% python3 -q
>>> import numpy as np
>>> np.set_printoptions(suppress=True, linewidth=160)
>>> rd = lambda a: np.round(a, 2) + 0
>>> F = np.array([[2, -2, 2, -2], [-1, 1, -1, 1], [2, -2, 2, -2], [-1, 1, -1, 1]])
>>> F
array([[ 2, -2,  2, -2],
       [-1,  1, -1,  1],
       [ 2, -2,  2, -2],
       [-1,  1, -1,  1]])
>>> Uu, sv, Vh = np.linalg.svd(F)
>>> evecs = Vh[:(sv > 1e-8).sum()]
>>> rng = np.random.default_rng(11277)
>>> x = F[3] + -3 * F[1] + rng.integers(2) * np.eye(4)[2]
>>> x
array([ 2., -2.,  3., -2.])
>>> rd(evecs.T @ evecs)
array([[ 0.25, -0.25,  0.25, -0.25],
       [-0.25,  0.25, -0.25,  0.25],
       [ 0.25, -0.25,  0.25, -0.25],
       [-0.25,  0.25, -0.25,  0.25]])
>>> rd(np.diag(evecs.T @ evecs))
array([0.25, 0.25, 0.25, 0.25])
>>> np.allclose(evecs.T @ evecs @ x, x)
False
>>> rank = np.linalg.matrix_rank(F)
>>> rank
np.int64(1)
>>> null = np.linalg.svd(F)[2][rank:].T
>>> rd(null @ null.T)
array([[ 0.75,  0.25, -0.25,  0.25],
       [ 0.25,  0.75,  0.25, -0.25],
       [-0.25,  0.25,  0.75,  0.25],
       [ 0.25, -0.25,  0.25,  0.75]])
>>> np.linalg.matrix_rank(F.T @ F), np.linalg.matrix_rank(F @ F.T)
(np.int64(1), np.int64(1))
>>> Uu, sv, Vh = np.linalg.svd(F, full_matrices=False)
>>> rd(Vh @ Vh.T)
array([[1., 0., 0., 0.],
       [0., 1., 0., 0.],
       [0., 0., 1., 0.],
       [0., 0., 0., 1.]])
>>> rd(sv / sv[0])
array([1., 0., 0., 0.])
>>> (sv > 1e-8).sum()
np.int64(1)
>>> np.allclose(Uu * sv @ Vh, F)
True
>>> rd(np.linalg.det(F.T))
np.float64(0.0)
>>> rd(np.linalg.eigvals(F))
array([0., 6., 0., 0.])
>>> rd(np.linalg.det(2 * F)), rd(np.linalg.det(F))
(np.float64(0.0), np.float64(0.0))
>>> rd(np.poly(F))
array([ 1., -6.,  0.,  0.,  0.])
>>> rd(np.linalg.det(F[::-1]))
np.float64(0.0)
>>> rd(np.linalg.eigvals(F).sum().real)
np.float64(6.0)
>>> np.einsum("ij,ji->", F, F)
np.int64(36)
>>> out = np.array([[7, 5], [7, 1], [8, 1]])
>>> mat = np.kron(np.eye(3, dtype=int), out)
>>> mat
array([[7, 5, 0, 0, 0, 0],
       [7, 1, 0, 0, 0, 0],
       [8, 1, 0, 0, 0, 0],
       [0, 0, 7, 5, 0, 0],
       [0, 0, 7, 1, 0, 0],
       [0, 0, 8, 1, 0, 0],
       [0, 0, 0, 0, 7, 5],
       [0, 0, 0, 0, 7, 1],
       [0, 0, 0, 0, 8, 1]])
>>> out = np.c_[mat[:, :2] @ np.array([[-1, 4], [2, -3]]), np.array([0, 1, 0, -2, -2, 3, 2, 0, 3])]
>>> out
array([[ 3, 13,  0],
       [-5, 25,  1],
       [-6, 29,  0],
       [ 0,  0, -2],
       [ 0,  0, -2],
       [ 0,  0,  3],
       [ 0,  0,  2],
       [ 0,  0,  0],
       [ 0,  0,  3]])
>>> np.linalg.matrix_rank(np.c_[mat, out])
np.int64(7)
>>> np.linalg.matrix_rank(out)
np.int64(3)
>>> idx = rng.permutation(6)
>>> out = mat[:, idx] * rng.choice([-1, 1], 6)
>>> out
array([[ 7,  0,  0,  0, -5,  0],
       [ 7,  0,  0,  0, -1,  0],
       [ 8,  0,  0,  0, -1,  0],
       [ 0,  7,  0,  5,  0,  0],
       [ 0,  7,  0,  1,  0,  0],
       [ 0,  8,  0,  1,  0,  0],
       [ 0,  0,  7,  0,  0,  5],
       [ 0,  0,  7,  0,  0,  1],
       [ 0,  0,  8,  0,  0,  1]])
>>> Uu, _, Vh = np.linalg.svd(mat.T @ out)
>>> rd(np.linalg.lstsq(mat, out)[0])
array([[ 1.,  0.,  0.,  0.,  0.,  0.],
       [ 0.,  0.,  0.,  0., -1.,  0.],
       [ 0.,  1.,  0.,  0.,  0.,  0.],
       [ 0.,  0.,  0.,  1.,  0.,  0.],
       [ 0.,  0.,  1.,  0.,  0.,  0.],
       [ 0.,  0.,  0.,  0.,  0.,  1.]])
>>> idx
array([0, 2, 4, 3, 1, 5])
>>> C = np.sign(np.array([[2, 2, 0], [0, -2, 2], [-1, 2, -1]]))
>>> out = (np.tril(C, -1) + np.eye(3)) @ (np.triu(C, 1) + np.eye(3))
>>> w = np.array([-1, 3, 3])
>>> X = np.rint(out * w @ np.linalg.inv(out)) + 0
>>> X
array([[-5.,  8., -4.],
       [ 0.,  3.,  0.],
       [ 8., -8.,  7.]])
>>> Q, R = np.linalg.qr(X)
>>> rd(np.abs(np.diag(R)))
array([9.43, 3.93, 0.24])
>>> rd(Q)
array([[-0.53, -0.55,  0.65],
       [ 0.  , -0.76, -0.65],
       [ 0.85, -0.34,  0.4 ]])
>>> np.allclose(R.T @ R, X.T @ X)
True
>>> rd(R)
array([[  9.43, -11.02,   8.06],
       [  0.  ,  -3.93,  -0.21],
       [  0.  ,   0.  ,   0.24]])
>>> np.trace(Q @ Q.T)
np.float64(3.0)
>>> Q.shape, R.shape
((3, 3), (3, 3))
>>> out = X + rng.integers(-2, 3, (3, 2)) @ rng.integers(-2, 3, (2, 3))
>>> out
array([[-10.,   9.,  -4.],
       [  2.,   3.,   1.],
       [  3.,  -7.,   7.]])
>>> np.abs(out - X).sum(axis=1)
array([6., 3., 6.])
>>> rd(np.linalg.svd(out - X, compute_uv=False))
array([7.48, 1.04, 0.  ])
>>> idx = rng.permutation(3)
>>> idx
array([0, 1, 2])
>>> out = X[idx][:, idx]
>>> np.diag(out)
array([-5.,  3.,  7.])
>>> out
array([[-5.,  8., -4.],
       [ 0.,  3.,  0.],
       [ 8., -8.,  7.]])
>>> rd(np.linalg.det(out)), rd(np.linalg.det(X[idx]))
(np.float64(-9.0), np.float64(-9.0))
>>> m1 = np.load("block10.npy")
>>> rd(m1)
array([[ 3.45,  1.  ,  1.23,  3.23],
       [ 1.04,  1.  ,  0.02,  2.02],
       [-1.91,  1.  , -1.46,  0.54],
       [-2.24,  1.  , -1.62,  0.38],
       [ 1.83,  1.  ,  0.41,  2.41],
       [ 1.22,  1.  ,  0.11,  2.11],
       [ 0.39,  1.  , -0.31,  1.69],
       [ 1.78,  1.  ,  0.39,  2.39],
       [ 2.87,  1.  ,  0.93,  2.93],
       [ 0.55,  1.  , -0.23,  1.77],
       [ 3.48,  1.  ,  1.24,  3.24],
       [ 0.04,  1.  , -0.48,  1.52],
       [ 0.8 ,  1.  , -0.1 ,  1.9 ],
       [ 0.05,  1.  , -0.47,  1.53],
       [ 2.19,  1.  ,  0.59,  2.59],
       [-0.58,  1.  , -0.79,  1.21],
       [ 0.73,  1.  , -0.14,  1.86],
       [ 4.14,  1.  ,  1.57,  3.57],
       [ 2.24,  1.  ,  0.62,  2.62],
       [ 0.09,  1.  , -0.46,  1.54],
       [-0.83,  1.  , -0.91,  1.09],
       [ 0.32,  1.  , -0.34,  1.66],
       [ 2.24,  1.  ,  0.62,  2.62],
       [ 1.12,  1.  ,  0.06,  2.06],
       [ 4.59,  1.  ,  1.79,  3.79]])
>>> np.abs(np.diag(np.linalg.qr(m1)[1])) > 1e-9
array([ True,  True, False, False])
>>> np.unique(m1.round(6), axis=0).shape
(25, 4)
>>> rd(m1 @ np.linalg.pinv(m1) @ m1)
array([[ 3.45,  1.  ,  1.23,  3.23],
       [ 1.04,  1.  ,  0.02,  2.02],
       [-1.91,  1.  , -1.46,  0.54],
       [-2.24,  1.  , -1.62,  0.38],
       [ 1.83,  1.  ,  0.41,  2.41],
       [ 1.22,  1.  ,  0.11,  2.11],
       [ 0.39,  1.  , -0.31,  1.69],
       [ 1.78,  1.  ,  0.39,  2.39],
       [ 2.87,  1.  ,  0.93,  2.93],
       [ 0.55,  1.  , -0.23,  1.77],
       [ 3.48,  1.  ,  1.24,  3.24],
       [ 0.04,  1.  , -0.48,  1.52],
       [ 0.8 ,  1.  , -0.1 ,  1.9 ],
       [ 0.05,  1.  , -0.47,  1.53],
       [ 2.19,  1.  ,  0.59,  2.59],
       [-0.58,  1.  , -0.79,  1.21],
       [ 0.73,  1.  , -0.14,  1.86],
       [ 4.14,  1.  ,  1.57,  3.57],
       [ 2.24,  1.  ,  0.62,  2.62],
       [ 0.09,  1.  , -0.46,  1.54],
       [-0.83,  1.  , -0.91,  1.09],
       [ 0.32,  1.  , -0.34,  1.66],
       [ 2.24,  1.  ,  0.62,  2.62],
       [ 1.12,  1.  ,  0.06,  2.06],
       [ 4.59,  1.  ,  1.79,  3.79]])
>>> Uu, sv, Vh = np.linalg.svd(m1)
>>> rd(sv)
array([15.5 ,  6.12,  0.  ,  0.  ])
>>> np.argmax(sv[:-1] / (sv[1:] + 1e-6)) + 1
np.int64(2)
>>> out = Uu[:, :2] @ np.diag(sv[:2]) @ Vh[:2]
>>> np.linalg.matrix_rank(out)
np.int64(2)
>>> rd(np.linalg.norm(m1 - out, 2)), rd(sv[2])
(np.float64(0.0), np.float64(0.0))
>>> rd(np.abs(m1 - out).max())
np.float64(0.0)
>>> rd(np.linalg.norm(m1 - out) / np.linalg.norm(m1))
np.float64(0.0)
>>> rd(out)
array([[ 3.45,  1.  ,  1.23,  3.23],
       [ 1.04,  1.  ,  0.02,  2.02],
       [-1.91,  1.  , -1.46,  0.54],
       [-2.24,  1.  , -1.62,  0.38],
       [ 1.83,  1.  ,  0.41,  2.41],
       [ 1.22,  1.  ,  0.11,  2.11],
       [ 0.39,  1.  , -0.31,  1.69],
       [ 1.78,  1.  ,  0.39,  2.39],
       [ 2.87,  1.  ,  0.93,  2.93],
       [ 0.55,  1.  , -0.23,  1.77],
       [ 3.48,  1.  ,  1.24,  3.24],
       [ 0.04,  1.  , -0.48,  1.52],
       [ 0.8 ,  1.  , -0.1 ,  1.9 ],
       [ 0.05,  1.  , -0.47,  1.53],
       [ 2.19,  1.  ,  0.59,  2.59],
       [-0.58,  1.  , -0.79,  1.21],
       [ 0.73,  1.  , -0.14,  1.86],
       [ 4.14,  1.  ,  1.57,  3.57],
       [ 2.24,  1.  ,  0.62,  2.62],
       [ 0.09,  1.  , -0.46,  1.54],
       [-0.83,  1.  , -0.91,  1.09],
       [ 0.32,  1.  , -0.34,  1.66],
       [ 2.24,  1.  ,  0.62,  2.62],
       [ 1.12,  1.  ,  0.06,  2.06],
       [ 4.59,  1.  ,  1.79,  3.79]])
>>> np.linalg.matrix_rank(m1, rtol=0.05)
np.int64(2)
>>> cov = np.cov(out, rowvar=False)
>>> np.argwhere(np.triu(np.abs(np.corrcoef(out.T)) > 0.8, 1))
array([[0, 1],
       [0, 2],
       [0, 3],
       [1, 2],
       [1, 3],
       [2, 3]])
>>> rd(np.linalg.eigvalsh(cov)[::-1])
array([4.5, 0. , 0. , 0. ])
>>> cov.shape
(4, 4)
>>> rd(np.median(out, axis=0))
array([1.04, 1.  , 0.02, 2.02])
>>> rd(cov)
array([[3.  , 0.  , 1.5 , 1.5 ],
       [0.  , 0.  , 0.  , 0.  ],
       [1.5 , 0.  , 0.75, 0.75],
       [1.5 , 0.  , 0.75, 0.75]])
>>> np.argsort(-out.std(axis=0).round(6), kind="stable")
array([0, 2, 3, 1])
>>> rd(np.polyfit(out[:, 2], out[:, 1], 1))
array([0., 1.])
